In [1]: import numpy as np

In [2]: np.set_printoptions(precision=1, suppress=True, linewidth=100, sign=" ")

In [3]: rnd = lambda a: np.round(a, 1) + 0

In [4]: feats = np.loadtxt("out18.csv", delimiter=",")

In [5]: print(feats)
[[ 5.  2.  4.  0.  2.  6.]
 [ 2.  5.  1.  2.  4.  2.]
 [ 4.  1.  5.  0.  4.  6.]
 [ 0.  2.  0.  1.  2.  0.]
 [ 2.  4.  4.  2.  8.  4.]
 [ 6.  2.  6.  0.  4.  8.]]

In [6]: evals, vecs = np.linalg.eigh(feats)

In [7]: print(rnd(vecs.T @ vecs))
[[ 1.  0.  0.  0.  0.  0.]
 [ 0.  1.  0.  0.  0.  0.]
 [ 0.  0.  1.  0.  0.  0.]
 [ 0.  0.  0.  1.  0.  0.]
 [ 0.  0.  0.  0.  1.  0.]
 [ 0.  0.  0.  0.  0.  1.]]

In [8]: print((evals > 1e-8).sum(), (evals < -1e-8).sum())
3 0

In [9]: print(rnd(np.abs(vecs[:, -1])))
[ 0.4  0.3  0.4  0.1  0.5  0.6]

In [10]: print(rnd(np.linalg.eigvalsh(feats + 5 * np.eye(6))))
[  5.    5.    5.    8.1  12.7  26.2]

In [11]: print(np.unique(evals.round(6) + 0, return_counts=True)[1])
[ 3  1  1  1]

In [12]: print(rnd(vecs @ np.diag(evals) @ vecs.T))
[[ 5.  2.  4.  0.  2.  6.]
 [ 2.  5.  1.  2.  4.  2.]
 [ 4.  1.  5.  0.  4.  6.]
 [ 0.  2.  0.  1.  2.  0.]
 [ 2.  4.  4.  2.  8.  4.]
 [ 6.  2.  6.  0.  4.  8.]]

In [13]: rng = np.random.default_rng(578245)

In [14]: A2 = feats + rng.integers(-2, 3, (6, 3)) @ rng.integers(-2, 3, (3, 6))

In [15]: print(A2)
[[ 1.  4.  1.  6.  4.  7.]
 [ 2.  3.  2.  0. -2.  3.]
 [ 2.  5.  1. 12.  2.  8.]
 [-2.  0.  1. -5.  6. -1.]
 [-6.  2.  2.  2.  6.  6.]
 [ 6.  0.  8. -8. 10.  6.]]

In [16]: print(rnd(np.linalg.svd(A2 - feats, compute_uv=False)))
[ 19.5   9.7   9.2   0.    0.    0. ]

In [17]: print(A2 - feats)
[[-4.  2. -3.  6.  2.  1.]
 [ 0. -2.  1. -2. -6.  1.]
 [-2.  4. -4. 12. -2.  2.]
 [-2. -2.  1. -6.  4. -1.]
 [-8. -2. -2.  0. -2.  2.]
 [ 0. -2.  2. -8.  6. -2.]]

In [18]: t3 = np.stack([A2, -3 * A2, A2[::-1]])

In [19]: print(rnd(np.linalg.norm(t3, axis=(1, 2))))
[ 29.6  88.9  29.6]

In [20]: print((t3 @ A2.T).shape)
(3, 6, 6)

In [21]: print(np.linalg.matrix_rank(t3))
[ 6  6  6]

In [22]: def softmax(z):
    ...:     e = np.exp(z - z.max(axis=-1, keepdims=True))
    ...:     return e / e.sum(axis=-1, keepdims=True)
    ...: 

In [23]: print(rnd(softmax(feats).sum(axis=1)))
[ 1.  1.  1.  1.  1.  1.]

In [24]: print(rnd(softmax(feats[4] + -3)))
[ 0.   0.   0.   0.   0.9  0. ]

In [25]: scores = feats @ feats.T / np.sqrt(6)

In [26]: print(rnd(softmax(scores)[4] @ feats))
[ 2.  4.  4.  2.  8.  4.]

In [27]: print(rnd(softmax(scores + np.triu(np.full(scores.shape, -np.inf), 1))))
[[ 1.  0.  0.  0.  0.  0.]
 [ 0.  1.  0.  0.  0.  0.]
 [ 0.  0.  1.  0.  0.  0.]
 [ 0.  1.  0.  0.  0.  0.]
 [ 0.  0.  0.  0.  1.  0.]
 [ 0.  0.  0.  0.  0.  1.]]

In [28]: u = np.array([3, 2, 1, 3, 0, 2, 3])

In [29]: g = np.array([-1, 0, -1, -1, 1, -1])

In [30]: m1 = u[:, None] + g[None, :]

In [31]: print(m1)
[[ 2  3  2  2  4  2]
 [ 1  2  1  1  3  1]
 [ 0  1  0  0  2  0]
 [ 2  3  2  2  4  2]
 [-1  0 -1 -1  1 -1]
 [ 1  2  1  1  3  1]
 [ 2  3  2  2  4  2]]

In [32]: Uu, s, Vt = np.linalg.svd(m1)

In [33]: vecs = Vt[:(s > 1e-8).sum()]

In [34]: x = m1[0] + 4 * m1[4] + rng.integers(2) * np.eye(6)[2]

In [35]: print(x)
[-2.  3. -1. -2.  8. -2.]

In [36]: print(rnd(vecs.T @ vecs))
[[ 0.2  0.1  0.2  0.2  0.   0.2]
 [ 0.1  0.2  0.1  0.1  0.4  0.1]
 [ 0.2  0.1  0.2  0.2  0.   0.2]
 [ 0.2  0.1  0.2  0.2  0.   0.2]
 [ 0.   0.4  0.   0.   0.8  0. ]
 [ 0.2  0.1  0.2  0.2  0.   0.2]]

In [37]: arr = np.loadtxt("case15.csv", delimiter=",")

In [38]: print(rnd(arr))
[[ 0.6  0.  -0.2  0.1  0.1  0.  -0.1  0.   0.3  0.1 -0.2 -0.1]
 [ 0.   1.   0.1  0.   0.1 -0.1  0.   0.   0.1  0.   0.   0. ]
 [-0.2  0.1  0.5  0.2 -0.1  0.2 -0.2  0.2 -0.1  0.1 -0.2  0. ]
 [ 0.1  0.   0.2  0.9  0.  -0.1  0.1 -0.1  0.   0.   0.1  0. ]
 [ 0.1  0.1 -0.1  0.   0.9  0.1  0.   0.1 -0.2  0.   0.   0. ]
 [ 0.  -0.1  0.2 -0.1  0.1  0.9  0.1 -0.1  0.2  0.   0.   0. ]
 [-0.1  0.  -0.2  0.1  0.   0.1  0.9  0.1  0.   0.  -0.1  0. ]
 [ 0.   0.   0.2 -0.1  0.1 -0.1  0.1  0.9  0.1  0.   0.   0. ]
 [ 0.3  0.1 -0.1  0.  -0.2  0.2  0.   0.1  0.5 -0.1  0.1  0.1]
 [ 0.1  0.   0.1  0.   0.   0.   0.   0.  -0.1  0.9  0.1  0. ]
 [-0.2  0.  -0.2  0.1  0.   0.  -0.1  0.   0.1  0.1  0.9  0. ]
 [-0.1  0.   0.   0.   0.   0.   0.   0.   0.1  0.   0.   1. ]]

In [39]: evals, vecs = np.linalg.eigh(arr)

In [40]: x = np.array([2, 3, 1, 0, 3, 1, 3, 3, 0, 3, 0, 2])

In [41]: print(rnd(vecs * np.maximum(evals, 0) @ vecs.T))
[[ 0.6  0.  -0.2  0.1  0.1  0.  -0.1  0.   0.3  0.1 -0.2 -0.1]
 [ 0.   1.   0.1  0.   0.1 -0.1  0.   0.   0.1  0.   0.   0. ]
 [-0.2  0.1  0.5  0.2 -0.1  0.2 -0.2  0.2 -0.1  0.1 -0.2  0. ]
 [ 0.1  0.   0.2  0.9  0.  -0.1  0.1 -0.1  0.   0.   0.1  0. ]
 [ 0.1  0.1 -0.1  0.   0.9  0.1  0.   0.1 -0.2  0.   0.   0. ]
 [ 0.  -0.1  0.2 -0.1  0.1  0.9  0.1 -0.1  0.2  0.   0.   0. ]
 [-0.1  0.  -0.2  0.1  0.   0.1  0.9  0.1  0.   0.  -0.1  0. ]
 [ 0.   0.   0.2 -0.1  0.1 -0.1  0.1  0.9  0.1  0.   0.   0. ]
 [ 0.3  0.1 -0.1  0.  -0.2  0.2  0.   0.1  0.5 -0.1  0.1  0.1]
 [ 0.1  0.   0.1  0.   0.   0.   0.   0.  -0.1  0.9  0.1  0. ]
 [-0.2  0.  -0.2  0.1  0.   0.  -0.1  0.   0.1  0.1  0.9  0. ]
 [-0.1  0.   0.   0.   0.   0.   0.   0.   0.1  0.   0.   1. ]]
